>>> import numpy as np
>>> np.set_printoptions(precision=2, suppress=True, linewidth=200)
>>> M = np.loadtxt("test9.csv", delimiter=",")
>>> print(M)
[[0. 0. 0. 0. 1. 0. 0.]
 [0. 0. 1. 0. 0. 0. 0.]
 [0. 0. 0. 1. 0. 0. 0.]
 [1. 0. 0. 0. 0. 0. 0.]
 [0. 0. 0. 0. 0. 0. 1.]
 [0. 1. 0. 0. 0. 0. 0.]
 [0. 0. 0. 0. 0. 1. 0.]]
>>> print(np.linalg.matrix_power(M, 100))
[[0. 0. 0. 0. 0. 0. 1.]
 [0. 0. 0. 1. 0. 0. 0.]
 [1. 0. 0. 0. 0. 0. 0.]
 [0. 0. 0. 0. 1. 0. 0.]
 [0. 0. 0. 0. 0. 1. 0.]
 [0. 0. 1. 0. 0. 0. 0.]
 [0. 1. 0. 0. 0. 0. 0.]]
>>> print(M.sum(axis=1))
[1. 1. 1. 1. 1. 1. 1.]
>>> print(np.sort(np.abs(np.linalg.eigvals(M)))[::-1])
[1. 1. 1. 1. 1. 1. 1.]
>>> print(M @ np.ones(7))
[1. 1. 1. 1. 1. 1. 1.]
>>> p = np.eye(7)[1]
>>> for _ in range(7):
...     p = p @ M
...     print(p.round(2))
... 
[0. 0. 1. 0. 0. 0. 0.]
[0. 0. 0. 1. 0. 0. 0.]
[1. 0. 0. 0. 0. 0. 0.]
[0. 0. 0. 0. 1. 0. 0.]
[0. 0. 0. 0. 0. 0. 1.]
[0. 0. 0. 0. 0. 1. 0.]
[0. 1. 0. 0. 0. 0. 0.]
>>> vec = np.array([0, -2, 2, 2, 0, 1, 0])
>>> print(np.sort(np.abs(np.degrees(np.angle(np.linalg.eigvals(M))))))
[  0.    51.43  51.43 102.86 102.86 154.29 154.29]
>>> print(np.round(np.linalg.det(M), 2))
1.0
>>> print(np.abs(np.linalg.eigvals(M)))
[1. 1. 1. 1. 1. 1. 1.]
>>> print([p for p in range(1, 25) if np.allclose(np.linalg.matrix_power(M, p), np.eye(7))])
[7, 14, 21]
>>> print((M + M.T) / 2)
[[0.  0.  0.  0.5 0.5 0.  0. ]
 [0.  0.  0.5 0.  0.  0.5 0. ]
 [0.  0.5 0.  0.5 0.  0.  0. ]
 [0.5 0.  0.5 0.  0.  0.  0. ]
 [0.5 0.  0.  0.  0.  0.  0.5]
 [0.  0.5 0.  0.  0.  0.  0.5]
 [0.  0.  0.  0.  0.5 0.5 0. ]]
>>> print(np.trace(M))
0.0
>>> print(np.round(np.abs(np.linalg.eigvals(M)).max(), 2))
1.0
>>> print((M - M.T) / 2)
[[ 0.   0.   0.  -0.5  0.5  0.   0. ]
 [ 0.   0.   0.5  0.   0.  -0.5  0. ]
 [ 0.  -0.5  0.   0.5  0.   0.   0. ]
 [ 0.5  0.  -0.5  0.   0.   0.   0. ]
 [-0.5  0.   0.   0.   0.   0.   0.5]
 [ 0.   0.5  0.   0.   0.   0.  -0.5]
 [ 0.   0.   0.   0.  -0.5  0.5  0. ]]
>>> A2 = np.linalg.inv(M)
>>> print(np.allclose(A2, M.T))
True
>>> print(A2)
[[0. 0. 0. 1. 0. 0. 0.]
 [0. 0. 0. 0. 0. 1. 0.]
 [0. 1. 0. 0. 0. 0. 0.]
 [0. 0. 1. 0. 0. 0. 0.]
 [1. 0. 0. 0. 0. 0. 0.]
 [0. 0. 0. 0. 0. 0. 1.]
 [0. 0. 0. 0. 1. 0. 0.]]
>>> print(np.linalg.inv(A2))
[[0. 0. 0. 0. 1. 0. 0.]
 [0. 0. 1. 0. 0. 0. 0.]
 [0. 0. 0. 1. 0. 0. 0.]
 [1. 0. 0. 0. 0. 0. 0.]
 [0. 0. 0. 0. 0. 0. 1.]
 [0. 1. 0. 0. 0. 0. 0.]
 [0. 0. 0. 0. 0. 1. 0.]]
>>> print(np.linalg.norm(M, axis=0))
[1. 1. 1. 1. 1. 1. 1.]
>>> print(np.linalg.svd(M, compute_uv=False))
[1. 1. 1. 1. 1. 1. 1.]
>>> print(M[:, 1] @ M[:, 0])
0.0
>>> print(M @ M.T)
[[1. 0. 0. 0. 0. 0. 0.]
 [0. 1. 0. 0. 0. 0. 0.]
 [0. 0. 1. 0. 0. 0. 0.]
 [0. 0. 0. 1. 0. 0. 0.]
 [0. 0. 0. 0. 1. 0. 0.]
 [0. 0. 0. 0. 0. 1. 0.]
 [0. 0. 0. 0. 0. 0. 1.]]
>>> print(M.T @ M)
[[1. 0. 0. 0. 0. 0. 0.]
 [0. 1. 0. 0. 0. 0. 0.]
 [0. 0. 1. 0. 0. 0. 0.]
 [0. 0. 0. 1. 0. 0. 0.]
 [0. 0. 0. 0. 1. 0. 0.]
 [0. 0. 0. 0. 0. 1. 0.]
 [0. 0. 0. 0. 0. 0. 1.]]
>>> print(np.linalg.pinv(M))
[[0. 0. 0. 1. 0. 0. 0.]
 [0. 0. 0. 0. 0. 1. 0.]
 [0. 1. 0. 0. 0. 0. 0.]
 [0. 0. 1. 0. 0. 0. 0.]
 [1. 0. 0. 0. 0. 0. 0.]
 [0. 0. 0. 0. 0. 0. 1.]
 [0. 0. 0. 0. 1. 0. 0.]]
>>> A = np.diag(np.array([0, 2, 2, 1, 1, 1]))
>>> print(A)
[[0 0 0 0 0 0]
 [0 2 0 0 0 0]
 [0 0 2 0 0 0]
 [0 0 0 1 0 0]
 [0 0 0 0 1 0]
 [0 0 0 0 0 1]]
>>> print(A @ A)
[[0 0 0 0 0 0]
 [0 4 0 0 0 0]
 [0 0 4 0 0 0]
 [0 0 0 1 0 0]
 [0 0 0 0 1 0]
 [0 0 0 0 0 1]]
>>> print((A != 0).astype(int))
[[0 0 0 0 0 0]
 [0 1 0 0 0 0]
 [0 0 1 0 0 0]
 [0 0 0 1 0 0]
 [0 0 0 0 1 0]
 [0 0 0 0 0 1]]
>>> print((np.linalg.matrix_power((A != 0) + (A.T != 0) + np.eye(6), 6) > 0).astype(int))
[[1 0 0 0 0 0]
 [0 1 0 0 0 0]
 [0 0 1 0 0 0]
 [0 0 0 1 0 0]
 [0 0 0 0 1 0]
 [0 0 0 0 0 1]]
>>> print(A @ A.T)
[[0 0 0 0 0 0]
 [0 4 0 0 0 0]
 [0 0 4 0 0 0]
 [0 0 0 1 0 0]
 [0 0 0 0 1 0]
 [0 0 0 0 0 1]]
>>> print(A[:, 1] @ A[:, 4])
0
>>> print(np.linalg.svd(A, compute_uv=False))
[2. 2. 1. 1. 1. 0.]
>>> r = np.linalg.matrix_rank(A)
>>> print(r)
5
>>> ns = np.linalg.svd(A)[2][r:].T
>>> print(A @ ns)
[[0.]
 [0.]
 [0.]
 [0.]
 [0.]
 [0.]]
>>> print(ns[:, 0] / ns[np.abs(ns[:, 0]).round(6).argmax(), 0])
[1. 0. 0. 0. 0. 0.]
>>> Uu, s, VT = np.linalg.svd(A)
>>> vecs = VT[:(s > 1e-8).sum()]
>>> rng = np.random.default_rng(55)
>>> vec = A[1] + -3 * A[5] + rng.integers(2) * np.eye(6)[2]
>>> print(vec)
[ 0.  2.  1.  0.  0. -3.]
>>> print(vecs.T @ vecs)
[[0. 0. 0. 0. 0. 0.]
 [0. 1. 0. 0. 0. 0.]
 [0. 0. 1. 0. 0. 0.]
 [0. 0. 0. 1. 0. 0.]
 [0. 0. 0. 0. 1. 0.]
 [0. 0. 0. 0. 0. 1.]]
>>> print(np.diag(vecs.T @ vecs))
[0. 1. 1. 1. 1. 1.]
>>> print(round(float(np.linalg.norm(vec - vecs.T @ vecs @ vec)), 2))
0.0
>>> E = np.loadtxt("x.csv", delimiter=",")
>>> print(E)
[[1.  0.  0. ]
 [0.5 0.5 0. ]
 [0.  0.  1. ]]
>>> print(E @ E)
[[1.   0.   0.  ]
 [0.75 0.25 0.  ]
 [0.   0.   1.  ]]
>>> A2 = np.linalg.inv(E)
>>> print((np.abs(A2) > 1e-9).astype(int))
[[1 0 0]
 [1 1 0]
 [0 0 1]]
>>> print(A2)
[[ 1.  0.  0.]
 [-1.  2.  0.]
 [ 0.  0.  1.]]
>>> print(np.linalg.inv(A2))
[[1.  0.  0. ]
 [0.5 0.5 0. ]
 [0.  0.  1. ]]
>>> print(round(float(np.linalg.det(E) * np.linalg.det(A2)), 2))
1.0
>>> print(round(float(np.linalg.cond(E)), 2))
2.62
>>> arr = np.vander(np.arange(5) - 1, 4, increasing=True)
>>> print(arr)
[[ 1 -1  1 -1]
 [ 1  0  0  0]
 [ 1  1  1  1]
 [ 1  2  4  8]
 [ 1  3  9 27]]
>>> A2 = np.array([[1, 1], [2, 0], [0, 0], [0, 2]])
>>> print(A2.T @ arr.T)
[[-1  1  3  5  7]
 [-1  1  3 17 55]]
>>> print(np.einsum("ik,kj->ij", arr, A2))
[[-1 -1]
 [ 1  1]
 [ 3  3]
 [ 5 17]
 [ 7 55]]
>>> print(np.linalg.matrix_rank(np.vstack([arr, A2.T])))
4
>>> print(arr @ A2)
[[-1 -1]
 [ 1  1]
 [ 3  3]
 [ 5 17]
 [ 7 55]]
>>> def softmax(z):
...     e = np.exp(z - z.max(axis=-1, keepdims=True))
...     return e / e.sum(axis=-1, keepdims=True)
... 
>>> print(np.round(softmax(arr[3]), 2) + 0)
[0.   0.   0.02 0.98]
>>> print(np.round(softmax(arr[3] + -1), 2) + 0)
[0.   0.   0.02 0.98]
>>> scores = arr @ arr.T / np.sqrt(4)
>>> print(softmax(scores).round(6).argmax(axis=1))
[0 0 4 4 4]
>>> print(np.round(softmax(scores), 2) + 0)
[[0.73 0.16 0.1  0.01 0.  ]
 [0.2  0.2  0.2  0.2  0.2 ]
 [0.   0.   0.   0.   1.  ]
 [0.   0.   0.   0.   1.  ]
 [0.   0.   0.   0.   1.  ]]
>>> proj = arr @ np.linalg.solve(arr.T @ arr, arr.T)
>>> print(np.round(proj @ arr[:, 2], 2) + 0)
[1. 0. 1. 4. 9.]
>>> print(np.diag(proj))
[0.99 0.77 0.49 0.77 0.99]
>>> print(np.linalg.matrix_rank(np.eye(5) - proj))
1
>>> print(np.round((np.eye(5) - proj) @ arr, 2) + 0)
[[0. 0. 0. 0.]
 [0. 0. 0. 0.]
 [0. 0. 0. 0.]
 [0. 0. 0. 0.]
 [0. 0. 0. 0.]]
>>> print(np.allclose(proj @ proj, proj))
True
>>> print(round(float(np.trace(proj)), 2))
4.0
>>> J = np.load("arr.npy")
>>> print(J)
[[-1.  1.  0.]
 [ 0. -1.  1.]
 [ 0.  0. -1.]]
>>> z = rng.permutation(3)
>>> print(z)
[2 0 1]
>>> A2 = J[z][:, z]
>>> print(np.sort(np.abs(np.linalg.eigvals(A2))))
[1. 1. 1.]
>>> print(round(float(np.linalg.det(A2)), 2), round(np.linalg.det(J[z]), 2))
-1.0 -1.0
>>> print(np.trace(A2))
-3.0
>>> A2 = np.array([[3, -3, 0, 2, -3, -3, 1],
...     [-1, -2, 2, 3, 3, 1, -2],
...     [-2, -3, 3, 2, 3, 2, -3],
...     [-2, 1, -3, 3, 2, 2, 2],
...     [-2, 2, 0, 2, 2, 2, 1],
...     [-2, 1, 2, 0, -2, 1, -2],
...     [-2, 3, -1, -3, -1, -2, -1]])
>>> A2[-1] = A2[0]
>>> data = A2 + 0.02 * np.eye(7)
>>> print(data)
[[ 3.02 -3.    0.    2.   -3.   -3.    1.  ]
 [-1.   -1.98  2.    3.    3.    1.   -2.  ]
 [-2.   -3.    3.02  2.    3.    2.   -3.  ]
 [-2.    1.   -3.    3.02  2.    2.    2.  ]
 [-2.    2.    0.    2.    2.02  2.    1.  ]
 [-2.    1.    2.    0.   -2.    1.02 -2.  ]
 [ 3.   -3.    0.    2.   -3.   -3.    1.02]]
>>> Uu, s, VT = np.linalg.svd(data)
>>> print(s)
[10.77  8.12  6.31  3.44  1.53  0.67  0.01]
>>> print(np.argmax(s[:-1] / (s[1:] + 1e-6)) + 1)
6
>>> A2 = Uu[:, :6] @ np.diag(s[:6]) @ VT[:6]
>>> print(np.round(np.linalg.norm(data - A2, 2), 2), np.round(s[6], 2))
0.01 0.01
>>> print(np.linalg.matrix_rank(A2))
6
>>> print(A2.round(2) + 0)
[[ 3.01 -3.    0.    2.   -3.   -3.01  1.  ]
 [-1.   -1.98  2.    3.    3.    1.   -2.  ]
 [-2.   -3.    3.02  2.    3.    2.   -3.  ]
 [-2.    1.   -3.    3.02  2.    2.    2.  ]
 [-2.    2.    0.    2.    2.02  2.    1.  ]
 [-2.    1.    2.    0.   -2.    1.02 -2.  ]
 [ 3.01 -3.    0.    2.   -3.   -2.99  1.02]]
>>> print(round(float(np.abs(data - A2).max()), 2))
0.01
>>> z = rng.permutation(7)
>>> print(z)
[1 2 6 0 3 5 4]
>>> A2 = data[z][:, z]
>>> print(np.allclose(A2, data))
False
>>> print(np.sort(np.abs(np.linalg.eigvals(A2))))
[0.02 1.69 1.69 3.27 3.27 4.09 9.34]
>>> print(round(np.trace(A2), 2))
11.14
>>> print(np.diag(A2))
[-1.98  3.02  1.02  3.02  3.02  1.02  2.02]
>>> print(A2)
[[-1.98  2.   -2.   -1.    3.    1.    3.  ]
 [-3.    3.02 -3.   -2.    2.    2.    3.  ]
 [-3.    0.    1.02  3.    2.   -3.   -3.  ]
 [-3.    0.    1.    3.02  2.   -3.   -3.  ]
 [ 1.   -3.    2.   -2.    3.02  2.    2.  ]
 [ 1.    2.   -2.   -2.    0.    1.02 -2.  ]
 [ 2.    0.    1.   -2.    2.    2.    2.02]]
>>> feats = np.loadtxt("mat.csv", delimiter=",")
>>> print(feats)
[[-1.05  8.95  2.98 -7.  ]
 [ 1.   -6.02 -1.85  5.14]
 [-0.22  2.91  1.03 -1.89]
 [ 0.94 -9.   -3.13  6.99]]
>>> A2 = M / np.sqrt((M ** 2).mean(axis=1, keepdims=True))
>>> print(np.linalg.matrix_rank(A2) == np.linalg.matrix_rank(M))
True
>>> m1 = np.array([[6, 4, 0, 0], [8, 16, 0, 0], [3, 2, 0, 0], [4, 8, 0, 0]])
>>> print(round(float(np.trace(np.linalg.pinv(m1) @ m1)), 2))
2.0
>>> print(np.allclose(m1[:-1].T @ np.linalg.lstsq(m1[:-1].T, m1[-1])[0], m1[-1]))
True
>>> print(np.abs(np.diag(np.linalg.qr(m1)[1])) > 1e-9)
[ True  True False False]
>>> Uu, s, VT = np.linalg.svd(m1)
>>> vecs = VT[:(s > 1e-8).sum()]
>>> vec = m1[2] + 4 * m1[0] + rng.integers(2) * np.eye(4)[3]
>>> print(vec)
[27. 18.  0.  0.]
>>> print(np.diag(vecs.T @ vecs))
[1. 1. 0. 0.]
>>> print(np.round(vecs.T @ vecs, 2) + 0)
[[1. 0. 0. 0.]
 [0. 1. 0. 0.]
 [0. 0. 0. 0.]
 [0. 0. 0. 0.]]
>>> print(np.allclose(vecs.T @ vecs @ vec, vec))
True
>>> print(round(np.linalg.norm(vec - vecs.T @ vecs @ vec), 2))
0.0
>>> A2 = m1 / np.sqrt((m1 ** 2).mean(axis=1, keepdims=True))
>>> print(np.linalg.matrix_rank(m1 - m1.mean(axis=1, keepdims=True)))
2
